% python3 -q
>>> import numpy as np
>>> np.set_printoptions(precision=1, suppress=True, linewidth=140)
>>> M = np.load("case11.npy")
>>> M
array([[ 0, -2,  2,  0, -2,  1, -1,  0,  1,  1, -1],
       [ 0,  0, -1, -2,  0,  2, -2, -1,  1,  1,  0],
       [ 0,  0,  0, -1, -2,  2,  2, -1,  2,  0, -1],
       [ 0,  0,  0,  0,  1,  0,  1, -1,  0, -1, -2],
       [ 0,  0,  0,  0,  0,  0,  1, -2,  2, -2,  2],
       [ 0,  0,  0,  0,  0,  0,  2,  2, -1,  1,  2],
       [ 0,  0,  0,  0,  0,  0,  0,  0,  1, -2, -1],
       [ 0,  0,  0,  0,  0,  0,  0,  0,  2,  0,  0],
       [ 0,  0,  0,  0,  0,  0,  0,  0,  0,  1,  1],
       [ 0,  0,  0,  0,  0,  0,  0,  0,  0,  0, -2],
       [ 0,  0,  0,  0,  0,  0,  0,  0,  0,  0,  0]])
>>> x = np.array([3, 2, 0, 0, 1, 3, 0, 2, 2, 1, 2])
>>> a = np.maximum(M @ x, 0)
>>> a
array([0, 7, 4, 0, 2, 7, 0, 4, 3, 0, 0])
>>> M * (a > 1e-9)[:, None]
array([[ 0,  0,  0,  0,  0,  0,  0,  0,  0,  0,  0],
       [ 0,  0, -1, -2,  0,  2, -2, -1,  1,  1,  0],
       [ 0,  0,  0, -1, -2,  2,  2, -1,  2,  0, -1],
       [ 0,  0,  0,  0,  0,  0,  0,  0,  0,  0,  0],
       [ 0,  0,  0,  0,  0,  0,  1, -2,  2, -2,  2],
       [ 0,  0,  0,  0,  0,  0,  2,  2, -1,  1,  2],
       [ 0,  0,  0,  0,  0,  0,  0,  0,  0,  0,  0],
       [ 0,  0,  0,  0,  0,  0,  0,  0,  2,  0,  0],
       [ 0,  0,  0,  0,  0,  0,  0,  0,  0,  1,  1],
       [ 0,  0,  0,  0,  0,  0,  0,  0,  0,  0,  0],
       [ 0,  0,  0,  0,  0,  0,  0,  0,  0,  0,  0]])
>>> x = np.array([7, 0, 1, 3, 1, 3, 4, 3, 7, 9, 6])
>>> np.sign((M @ x).round(6))
array([ 1,  1,  1, -1,  1,  1, -1,  1,  1, -1,  0])
>>> M @ x
array([  9,   4,  14, -19,   6,  28, -17,  14,  15, -12,   0])
>>> M @ np.eye(11)[10]
array([-1.,  0., -1., -2.,  2.,  2., -1.,  0.,  1., -2.,  0.])
>>> theta = np.radians(120)
>>> Rm = np.eye(11)
>>> Rm[1, 1] = Rm[3, 3] = np.cos(theta)
>>> Rm[1, 3], Rm[3, 1] = -np.sin(theta), np.sin(theta)
>>> Rm
array([[ 1. ,  0. ,  0. ,  0. ,  0. ,  0. ,  0. ,  0. ,  0. ,  0. ,  0. ],
       [ 0. , -0.5,  0. , -0.9,  0. ,  0. ,  0. ,  0. ,  0. ,  0. ,  0. ],
       [ 0. ,  0. ,  1. ,  0. ,  0. ,  0. ,  0. ,  0. ,  0. ,  0. ,  0. ],
       [ 0. ,  0.9,  0. , -0.5,  0. ,  0. ,  0. ,  0. ,  0. ,  0. ,  0. ],
       [ 0. ,  0. ,  0. ,  0. ,  1. ,  0. ,  0. ,  0. ,  0. ,  0. ,  0. ],
       [ 0. ,  0. ,  0. ,  0. ,  0. ,  1. ,  0. ,  0. ,  0. ,  0. ,  0. ],
       [ 0. ,  0. ,  0. ,  0. ,  0. ,  0. ,  1. ,  0. ,  0. ,  0. ,  0. ],
       [ 0. ,  0. ,  0. ,  0. ,  0. ,  0. ,  0. ,  1. ,  0. ,  0. ,  0. ],
       [ 0. ,  0. ,  0. ,  0. ,  0. ,  0. ,  0. ,  0. ,  1. ,  0. ,  0. ],
       [ 0. ,  0. ,  0. ,  0. ,  0. ,  0. ,  0. ,  0. ,  0. ,  1. ,  0. ],
       [ 0. ,  0. ,  0. ,  0. ,  0. ,  0. ,  0. ,  0. ,  0. ,  0. ,  1. ]])
>>> B = M @ Rm.T
>>> np.allclose(M @ M.T, B @ B.T)
True
>>> data = np.load("layer16.npy")
>>> data
array([[1, 0, 0, 0, 0, 0, 0, 0, 0, 0, 0, 0, 0],
       [0, 1, 0, 0, 0, 0, 0, 0, 0, 0, 0, 0, 0],
       [3, 9, 1, 0, 0, 0, 0, 0, 0, 0, 0, 0, 0],
       [4, 3, 3, 1, 0, 0, 0, 0, 0, 0, 0, 0, 0],
       [9, 9, 4, 9, 1, 0, 0, 0, 0, 0, 0, 0, 0],
       [0, 7, 6, 0, 5, 1, 0, 0, 0, 0, 0, 0, 0],
       [7, 3, 3, 3, 9, 1, 1, 0, 0, 0, 0, 0, 0],
       [6, 2, 0, 3, 5, 0, 1, 1, 0, 0, 0, 0, 0],
       [6, 8, 1, 1, 6, 3, 1, 1, 1, 0, 0, 0, 0],
       [9, 1, 7, 1, 1, 5, 0, 4, 6, 1, 0, 0, 0],
       [4, 2, 2, 7, 6, 8, 2, 3, 5, 8, 1, 0, 0],
       [7, 7, 9, 9, 2, 4, 0, 4, 0, 6, 7, 1, 0],
       [9, 4, 1, 8, 6, 3, 0, 9, 2, 6, 2, 9, 1]])
>>> np.linalg.cond(data) > 100
np.True_
>>> np.linalg.matrix_rank(data, rtol=0.1)
np.int64(7)
>>> np.argsort(-np.linalg.norm(data, axis=0).round(6), kind="stable")[:3]
array([0, 1, 3])
